$ python3 -q
>>> import numpy as np
>>> from numpy import linalg as LA
>>> np.set_printoptions(precision=1, suppress=True, linewidth=200, sign=" ")
>>> K = np.loadtxt("run3.csv", delimiter=",")
>>> K
array([[-1.,  0.,  0., -1., -1.,  0.,  0.,  0., -1.,  0.],
       [ 0.,  0.,  0.,  0.,  0.,  0., -2.,  0.,  0.,  0.],
       [ 1.,  1.,  1.,  0.,  0.,  0., -1.,  0.,  0.,  0.],
       [ 0.,  0.,  0.,  0., -1.,  0., -2.,  0.,  0.,  0.],
       [ 0.,  0.,  2.,  2.,  0.,  0.,  0.,  0., -2.,  0.]])
>>> C2 = K.T @ K
>>> np.diag(C2)
array([ 2.,  1.,  5.,  5.,  2.,  0.,  9.,  0.,  5.,  0.])
>>> np.trace(C2), (K ** 2).sum()
(np.float64(29.0), np.float64(29.0))
>>> np.round(LA.eigvalsh(C2)[::-1], 1) + 0
array([ 12.6,   9.6,   4.7,   1.7,   0.3,   0. ,   0. ,   0. ,   0. ,   0. ])
>>> (K @ K.T).shape
(5, 5)
>>> np.allclose(C2, C2.T)
True
>>> LA.svd(K, compute_uv=False) ** 2
array([ 12.6,   9.6,   4.7,   1.7,   0.3])
>>> X = np.load("out1.npy")
>>> X
array([[ 1,  0,  0,  0,  0,  0,  0,  0,  0],
       [ 0, -1,  0,  0,  0,  0,  0,  0,  0],
       [ 0,  0,  1,  0,  0,  0,  0,  0,  0],
       [ 0,  0,  0, -2,  0,  0,  0,  0,  0],
       [ 0,  0,  0,  0, -2,  0,  0,  0,  0],
       [ 0,  0,  0,  0,  0,  0,  0,  0,  0],
       [ 0,  0,  0,  0,  0,  0, -2,  0,  0],
       [ 0,  0,  0,  0,  0,  0,  0,  1,  0],
       [ 0,  0,  0,  0,  0,  0,  0,  0,  1]])
>>> np.unique(X.round(6), axis=0).shape
(9, 9)
>>> X @ LA.pinv(X) @ X
array([[ 1.,  0.,  0.,  0.,  0.,  0.,  0.,  0.,  0.],
       [ 0., -1.,  0.,  0.,  0.,  0.,  0.,  0.,  0.],
       [ 0.,  0.,  1.,  0.,  0.,  0.,  0.,  0.,  0.],
       [ 0.,  0.,  0., -2.,  0.,  0.,  0.,  0.,  0.],
       [ 0.,  0.,  0.,  0., -2.,  0.,  0.,  0.,  0.],
       [ 0.,  0.,  0.,  0.,  0.,  0.,  0.,  0.,  0.],
       [ 0.,  0.,  0.,  0.,  0.,  0., -2.,  0.,  0.],
       [ 0.,  0.,  0.,  0.,  0.,  0.,  0.,  1.,  0.],
       [ 0.,  0.,  0.,  0.,  0.,  0.,  0.,  0.,  1.]])
>>> np.round(np.trace(LA.pinv(X) @ X), 1)
np.float64(8.0)
>>> LA.lstsq(X[:-1].T, X[-1])[2]
np.int32(7)
